% ipython --no-banner

In [1]: import numpy as np

In [2]: from numpy import linalg as LA

In [3]: np.set_printoptions(precision=2, suppress=True, linewidth=120, sign=" ")

In [4]: def tidy(a):
   ...:     return np.round(a, 2) + 0
   ...: 

In [5]: A = np.load("dump.npy")

In [6]: print(A)
[[ 1 -2  4 -8]
 [ 1 -1  1 -1]
 [ 1  0  0  0]]

In [7]: u, r1 = A[0], A[2]

In [8]: print(u @ u)
85

In [9]: p = (u @ r1) / (u @ u) * u

In [10]: print(np.outer(u, r1))
[[ 1  0  0  0]
 [-2  0  0  0]
 [ 4  0  0  0]
 [-8  0  0  0]]

In [11]: print(LA.matrix_rank(np.outer(u, r1)))
1

In [12]: print(tidy(p))
[ 0.01 -0.02  0.05 -0.09]

In [13]: def softmax(z):
    ...:     e = np.exp(z - z.max(axis=-1, keepdims=True))
    ...:     return e / e.sum(axis=-1, keepdims=True)
    ...: 

In [14]: print(tidy(softmax(A[0] + 3)))
[ 0.05  0.    0.95  0.  ]

In [15]: print(tidy(softmax(A).sum(axis=1)))
[ 1.  1.  1.]

In [16]: scores = A @ A.T / np.sqrt(4)

In [17]: print(tidy(softmax(scores)[0] @ A))
[ 1. -2.  4. -8.]

In [18]: print(tidy(softmax(scores + np.triu(np.full(scores.shape, -np.inf), 1))))
[[ 1.    0.    0.  ]
 [ 1.    0.    0.  ]
 [ 0.33  0.33  0.33]]

In [19]: G = A.T @ A

In [20]: print((A @ A.T).shape)
(3, 3)

In [21]: print(G)
[[  3  -3   5  -9]
 [ -3   5  -9  17]
 [  5  -9  17 -33]
 [ -9  17 -33  65]]

In [22]: print(tidy(LA.svd(A, compute_uv=False) ** 2))
[ 87.7    1.97   0.32]

In [23]: u, r1 = G[0], G[3]

In [24]: print(u @ u)
124

In [25]: p = (u @ r1) / (u @ u) * u

In [26]: print(tidy(LA.norm(u + r1) ** 2 + LA.norm(u - r1) ** 2))
11616.0

In [27]: print(tidy((r1 - p) @ u))
0.0

In [28]: J = np.loadtxt("mat.csv", delimiter=",")

In [29]: print(J)
[[ 1.  0.  0.  0.]
 [-2.  1.  0.  0.]
 [ 1.  2.  1.  0.]
 [ 0.  1. -1.  1.]]

In [30]: # triangular: eigenvalues sit on the diagonal

In [31]: rng = np.random.default_rng(708)

In [32]: labels = rng.permutation(4)

In [33]: Y = J[:, labels] * rng.choice([-1, 1], 4)

In [34]: print(Y)
[[ 1.  0.  0.  0.]
 [-2.  0.  0.  1.]
 [ 1.  1.  0.  2.]
 [ 0. -1.  1.  1.]]

In [35]: Uu, _, Vt = LA.svd(J.T @ Y)

In [36]: print(tidy(Uu @ Vt))
[[ 1.  0.  0.  0.]
 [ 0.  0.  0.  1.]
 [ 0.  1.  0.  0.]
 [ 0.  0.  1.  0.]]

In [37]: t3 = np.stack([Y, 4 * Y, Y[::-1]])

In [38]: print((t3 @ Y.T).shape)
(3, 4, 4)

In [39]: print(t3.shape)
(3, 4, 4)

In [40]: print(LA.matrix_rank(t3.reshape(3, -1)))
2

In [41]: print(LA.matrix_rank(t3))
[ 4  4  4]

In [42]: x = np.array([7, 6, 6, 9])

In [43]: print(A @ x)
[-53  -2   7]

In [44]: print((A * x).sum(axis=1))
[-53  -2   7]

In [45]: print(A @ (2 * x))
[-106   -4   14]

In [46]: print(np.sign((A @ x).round(6)))
[-1 -1  1]

In [47]: print(A @ np.ones(4))
[-5.  0.  1.]

In [48]: print((A @ x).argmax())
2

In [49]: print(LA.norm(A @ x) <= LA.norm(A, 2) * LA.norm(x) + 1e-9)
True

In [50]: K = np.loadtxt("case4.csv", delimiter=",")

In [51]: print(K)
[[ -2.  -5.   2.   3.]
 [ -5.  22. -10. -15.]
 [  2. -10.   1.   6.]
 [  3. -15.   6.   6.]]

In [52]: labels = rng.permutation(4)

In [53]: Y = K[:, labels] * rng.choice([-1, 1], 4)

In [54]: print(Y)
[[  5.  -3.  -2.  -2.]
 [-22.  15.  -5.  10.]
 [ 10.  -6.   2.  -1.]
 [ 15.  -6.   3.  -6.]]

In [55]: Uu, _, Vt = LA.svd(K.T @ Y)

In [56]: print(tidy(LA.lstsq(K, Y)[0]))
[[ 0.  0.  1.  0.]
 [-1.  0.  0.  0.]
 [ 0.  0.  0. -1.]
 [ 0. -1.  0.  0.]]

In [57]: print(tidy(Uu @ Vt))
[[ 0.  0.  1.  0.]
 [-1.  0.  0.  0.]
 [ 0.  0.  0. -1.]
 [ 0. -1.  0.  0.]]

In [58]: vals, evecs = LA.eigh(K)

In [59]: print(tidy(LA.eigvalsh(K @ K)))
[    9.     9.     9.  1296.]

In [60]: print(np.unique(vals.round(6) + 0, return_counts=True)[1])
[ 3  1]

In [61]: print(tidy(LA.eigvalsh(K + 4 * np.eye(4))))
[  1.   1.   1.  40.]

In [62]: print(tidy(evecs @ np.diag(vals) @ evecs.T))
[[ -2.  -5.   2.   3.]
 [ -5.  22. -10. -15.]
 [  2. -10.   1.   6.]
 [  3. -15.   6.   6.]]

In [63]: m1 = np.load("sample5.npy")

In [64]: print(m1)
[[ 3.  1.  0.]
 [ 0.  3.  1.]
 [ 0.  0.  3.]]

In [65]: # triangular, det is the product of the diagonal

In [66]: proj = np.triu(np.array([[0, 1, 1], [1, 2, 2], [2, 1, 2]]), 1) + np.eye(3)

In [67]: Y = proj @ m1 @ LA.inv(proj)

In [68]: print(tidy(LA.det(Y)))
27.0

In [69]: print(tidy(np.abs(LA.eigvals(m1)).max()))
3.0

In [70]: print(m1 @ m1)
[[ 9.  6.  1.]
 [ 0.  9.  6.]
 [ 0.  0.  9.]]

In [71]: print(tidy(LA.matrix_power(m1, 2)))
[[ 9.  6.  1.]
 [ 0.  9.  6.]
 [ 0.  0.  9.]]

In [72]: print(LA.matrix_rank(m1 - m1[0, 0] * np.eye(3)))
2

In [73]: print(tidy(LA.matrix_power(m1 - np.diag(np.diag(m1)), 3)))
[[ 0.  0.  0.]
 [ 0.  0.  0.]
 [ 0.  0.  0.]]

In [74]: print(m1 @ m1)
[[ 9.  6.  1.]
 [ 0.  9.  6.]
 [ 0.  0.  9.]]

In [75]: print(tidy(np.sort(LA.eigvals(m1))))
[ 3.  3.  3.]

In [76]: print([int(LA.matrix_rank(LA.matrix_power(m1, p))) for p in range(1, 4)])
[3, 3, 3]

In [77]: print(np.prod(np.diag(m1)), tidy(LA.det(m1)))
27.0 27.0

In [78]: data = np.load("test5.npy")

In [79]: print(tidy(data))
[[ 3.33 -2.67 -0.61]
 [ 2.27  3.64  0.75]
 [ 0.51  0.15 -2.05]
 [-0.65  1.5  -4.11]]

In [80]: Y = np.c_[data[:, :1] @ np.array([[1]]), np.array([3, 1, 3, 3])]

In [81]: print(tidy(Y))
[[ 3.33  3.  ]
 [ 2.27  1.  ]
 [ 0.51  3.  ]
 [-0.65  3.  ]]

In [82]: print(tidy(LA.lstsq(data, Y[:, 0])[0]))
[ 1.  0.  0.]

In [83]: print(tidy(LA.norm(Y)))
6.7

In [84]: print(tidy(Y.sum(axis=1)))
[ 6.33  3.27  3.51  2.35]

In [85]: print(tidy(LA.svd(Y, compute_uv=False)))
[ 5.96  3.07]

In [86]: print(Y.shape)
(4, 2)

In [87]: print(tidy(Y.sum(axis=0)))
[  5.45  10.  ]

In [88]: O = data.astype(float).copy()

In [89]: for j in range(3):
    ...:     O[:, j] -= O[:, :j] @ (O[:, :j].T @ O[:, j])
    ...:     O[:, j] /= LA.norm(O[:, j])
    ...: 

In [90]: print(tidy(O))
[[ 0.81 -0.5  -0.23]
 [ 0.55  0.81  0.2 ]
 [ 0.12  0.04 -0.44]
 [-0.16  0.3  -0.84]]

In [91]: proj = O @ LA.solve(O.T @ O, O.T)

In [92]: print(tidy(LA.eigvalsh(proj)))
[ 0.  1.  1.  1.]

In [93]: print(tidy(proj))
[[ 0.96  0.    0.18 -0.08]
 [ 0.    1.    0.01 -0.01]
 [ 0.18  0.01  0.21  0.37]
 [-0.08 -0.01  0.37  0.83]]

In [94]: print(tidy(proj @ O[:, 0]))
[ 0.81  0.55  0.12 -0.16]

In [95]: print(tidy(np.trace(proj)))
3.0

In [96]: labels = rng.permutation(4)

In [97]: print(labels)
[ 2  1  0  3]

In [98]: Y = proj[labels][:, labels]

In [99]: print(tidy(np.sort(np.abs(LA.eigvals(Y)))))
[ 0.  1.  1.  1.]

In [100]: print(tidy(Y))
[[ 0.21  0.01  0.18  0.37]
 [ 0.01  1.    0.   -0.01]
 [ 0.18  0.    0.96 -0.08]
 [ 0.37 -0.01 -0.08  0.83]]

In [101]: print(np.allclose(Y, proj))
False

In [102]: W0 = np.load("out17.npy")

In [103]: print(W0)
[[ 2  2  2]
 [ 0  0  0]
 [ 0  0  3]]

In [104]: # rank 2

In [105]: Uu, sv, Vt = LA.svd(W0)

In [106]: evecs = Vt[:(sv > 1e-8).sum()]

In [107]: x = W0[2] + 5 * W0[0] + rng.integers(2) * np.eye(3)[0]

In [108]: print(x)
[ 10.  10.  13.]

In [109]: print(tidy(np.diag(evecs.T @ evecs)))
[ 0.5  0.5  1. ]

In [110]: print(tidy(LA.norm(x - evecs.T @ evecs @ x)))
0.0

In [111]: print(LA.matrix_rank(np.vstack([W0, x])))
2

In [112]: print(tidy(evecs.T @ evecs))
[[ 0.5  0.5  0. ]
 [ 0.5  0.5  0. ]
 [ 0.   0.   1. ]]

In [113]: x = np.array([0, -1, -3])

In [114]: h1 = np.maximum(W0 @ x, 0)

In [115]: print(W0 * (h1 > 1e-9)[:, None])
[[ 0  0  0]
 [ 0  0  0]
 [ 0  0  0]]

In [116]: print(np.flatnonzero(h1 > 1e-9))
[]

In [117]: print(np.maximum(W0 @ (3 * x), 0))
[ 0  0  0]

In [118]: print(np.maximum(W0 @ x, 0) - np.maximum(-W0 @ x, 0))
[-8  0 -9]

In [119]: print(W0.T @ h1)
[ 0  0  0]

In [120]: print(h1)
[ 0  0  0]

In [121]: print(tidy(np.tanh(W0 @ x)))
[-1.  0. -1.]

In [122]: proj = np.triu(np.array([[3, 2, -3], [2, -1, 1], [2, 0, 1]]), 1) + np.eye(3)

In [123]: Y = proj @ W0 @ LA.inv(proj)

In [124]: print(np.poly(Y))
[ 1. -5.  6.  0.]

In [125]: print(LA.matrix_rank(Y))
2

In [126]: print(np.trace(Y), np.trace(W0))
5.0 5

In [127]: print(W0 @ W0)
[[  4   4  10]
 [  0   0   0]
 [  0   0   9]]

In [128]: print(LA.matrix_power(W0 - np.diag(np.diag(W0)), 3))
[[ 0  0  0]
 [ 0  0  0]
 [ 0  0  0]]

In [129]: print(np.prod(np.diag(W0)), tidy(LA.det(W0)))
0 0.0

In [130]: mat = np.load("m.npy")

In [131]: print(mat)
[[ 0  0  2  0]
 [ 0  1  0  0]
 [ 2  0  0  0]
 [ 0  0  0  0]]

In [132]: print(mat @ mat)
[[ 4  0  0  0]
 [ 0  1  0  0]
 [ 0  0  4  0]
 [ 0  0  0  0]]

In [133]: print(tidy(LA.norm(mat, "nuc")))
5.0

In [134]: print(tidy(LA.norm(mat[2], 1)), tidy(LA.norm(mat[2], np.inf)))
2.0 2.0

In [135]: print(tidy(LA.norm(mat, axis=0)))
[ 2.  1.  2.  0.]

In [136]: print(mat[2] @ mat[0])
0

In [137]: M = np.loadtxt("block8.csv", delimiter=",")

In [138]: print(M)
[[ 0.  1.  0.]
 [ 0.  0.  1.]
 [ 1.  0.  0.]]

In [139]: # orthonormal columns

In [140]: proj = np.triu(np.array([[-2, 4, 3], [1, 5, -5], [-5, -5, -4]]), 1) + np.eye(3)

In [141]: Y = proj @ M @ LA.inv(proj)

In [142]: print(tidy(np.poly(Y)))
[ 1.  0.  0. -1.]

In [143]: print(proj @ M - M @ proj)
[[ 3.  0.  9.]
 [-5.  0.  0.]
 [ 0. -4. -3.]]

In [144]: print(np.trace(Y), np.trace(M))
0.0 0.0

In [145]: print(Y)
[[  3. -11. -60.]
 [ -5.  20. 116.]
 [  1.  -4. -23.]]

In [146]: print(tidy(LA.det(Y)))
1.0

In [147]: print(np.allclose(Y @ Y.T, Y.T @ Y))
False

In [148]: print(np.trace(Y))
0.0

In [149]: print((Y - Y.T) / 2)
[[  0.   -3.  -30.5]
 [  3.    0.   60. ]
 [ 30.5 -60.    0. ]]

In [150]: print(tidy(LA.matrix_power(Y, 2)))
[[  4. -13. -76.]
 [  1.  -9. -48.]
 [  0.   1.   5.]]

In [151]: print((Y + Y.T) / 2)
[[  3.   -8.  -29.5]
 [ -8.   20.   56. ]
 [-29.5  56.  -23. ]]

In [152]: Y = np.array([[3, 4, -3], [3, -2, 1]])

In [153]: cent = np.kron(Y, M)

In [154]: print(tidy(LA.norm(cent, 2)), tidy(LA.norm(Y, 2) * LA.norm(M, 2)))
5.85 5.85

In [155]: print(LA.matrix_rank(cent))
6

In [156]: print(cent.shape)
(6, 9)

In [157]: Y = LA.inv(M)

In [158]: print((np.abs(Y) > 1e-9).astype(int))
[[ 0  0  1]
 [ 1  0  0]
 [ 0  1  0]]

In [159]: print(Y)
[[ 0.  0.  1.]
 [ 1.  0.  0.]
 [ 0.  1.  0.]]

In [160]: print(tidy(np.fft.fft(M[0])))
[ 1. +0.j   -0.5-0.87j -0.5+0.87j]

In [161]: print((M @ M)[0])
[ 0.  0.  1.]

In [162]: print(M @ np.ones(3))
[ 1.  1.  1.]
